>>> import numpy as np
>>> np.set_printoptions(precision=3, suppress=True, linewidth=120)
>>> F = np.load("data.npy")
>>> print(F)
[[-4.363  2.364  0.615]
 [-0.909  3.968 -2.903]
 [-2.768 -0.559  4.126]
 [ 0.848  0.377  4.913]
 [ 0.962 -3.553  3.384]
 [ 0.307  1.621 -4.72 ]
 [-0.976 -0.707 -4.853]
 [ 1.685 -2.53   3.97 ]
 [ 1.227  2.668 -4.047]
 [ 3.514  0.535  3.516]
 [-1.508 -2.269 -4.193]
 [ 2.592 -1.752 -3.9  ]
 [-2.974 -0.696  3.959]
 [ 3.952 -1.91   2.395]
 [ 2.463 -3.292  2.845]
 [ 3.154 -1.354 -3.636]
 [ 3.844 -3.184  0.283]
 [-3.428  3.458 -1.138]
 [-2.431 -4.155  1.35 ]
 [-1.843  4.528 -1.049]
 [ 2.94  -3.606  1.832]
 [-3.614  3.051 -1.622]
 [ 2.693 -3.455 -2.41 ]
 [ 2.913  0.752  3.994]
 [-3.    -3.22   2.373]
 [ 3.437 -0.756 -3.552]
 [-0.55   0.374  4.956]]
>>> vec = np.array([9, 6, 3])
>>> target = F @ vec
>>> np.round(np.linalg.pinv(F) @ F, 3) + 0
array([[1., 0., 0.],
       [0., 1., 0.],
       [0., 0., 1.]])
>>> np.linalg.solve(F.T @ F, F.T @ target)
array([9., 6., 3.])
>>> print(np.linalg.lstsq(F, target)[0])
[9. 6. 3.]
>>> rng = np.random.default_rng(65)
>>> target = target + 0.3 * rng.normal(size=27)
>>> target
array([-23.572,   6.977, -15.516,  24.163,  -2.699,  -1.898, -27.559,  11.946,  14.533,  45.464, -39.56 ,   1.669,
       -19.091,  31.637,  10.874,   8.959,  16.506, -13.933, -42.588,   7.579,  10.623, -19.357,  -3.678,  42.638,
       -38.905,  16.257,  12.105])
>>> c, *_ = np.linalg.lstsq(F, target)
>>> [round(float(np.linalg.norm(np.linalg.solve(F.T @ F + lam * np.eye(3), F.T @ target))), 2) for lam in (0, 1, 10, 100)]
[11.2, 11.1, 10.23, 5.85]
>>> print(c)
[9.006 5.952 2.99 ]
>>> np.round(F.T @ (target - F @ c), 3) + 0
array([0., 0., 0.])
>>> W = np.array([[7, -4, 6, -5], [-1, -3, 4, 9], [-9, 9, 5, -1]])
>>> c = np.array([8, 2, -4, 0])
>>> act = np.maximum(F @ W + c, 0)
>>> (act > 0).astype(int)
array([[0, 1, 0, 1],
       [1, 0, 0, 1],
       [0, 1, 0, 1],
       [0, 1, 1, 0],
       [0, 1, 1, 0],
       [1, 0, 0, 1],
       [1, 0, 0, 1],
       [0, 1, 1, 0],
       [1, 0, 0, 1],
       [1, 1, 1, 0],
       [1, 0, 0, 0],
       [1, 0, 0, 0],
       [0, 1, 0, 1],
       [1, 1, 1, 0],
       [1, 1, 1, 0],
       [1, 0, 0, 0],
       [1, 0, 1, 0],
       [0, 0, 0, 1],
       [0, 1, 0, 0],
       [1, 0, 0, 1],
       [1, 1, 1, 0],
       [0, 0, 0, 1],
       [1, 0, 0, 0],
       [0, 1, 1, 0],
       [0, 1, 0, 0],
       [1, 0, 0, 0],
       [0, 1, 1, 1]])
>>> np.linalg.matrix_rank(act)
np.int64(4)
>>> basis = np.array([[3, 5, 6], [0, 1, 9], [9, 3, 0], [6, 2, 1]])
>>> (act @ basis).round(6).argmax(axis=1)
array([0, 0, 2, 2, 2, 2, 2, 2, 2, 0, 2, 2, 2, 0, 2, 2, 2, 0, 2, 0, 2, 0, 2, 0, 2, 2, 2])
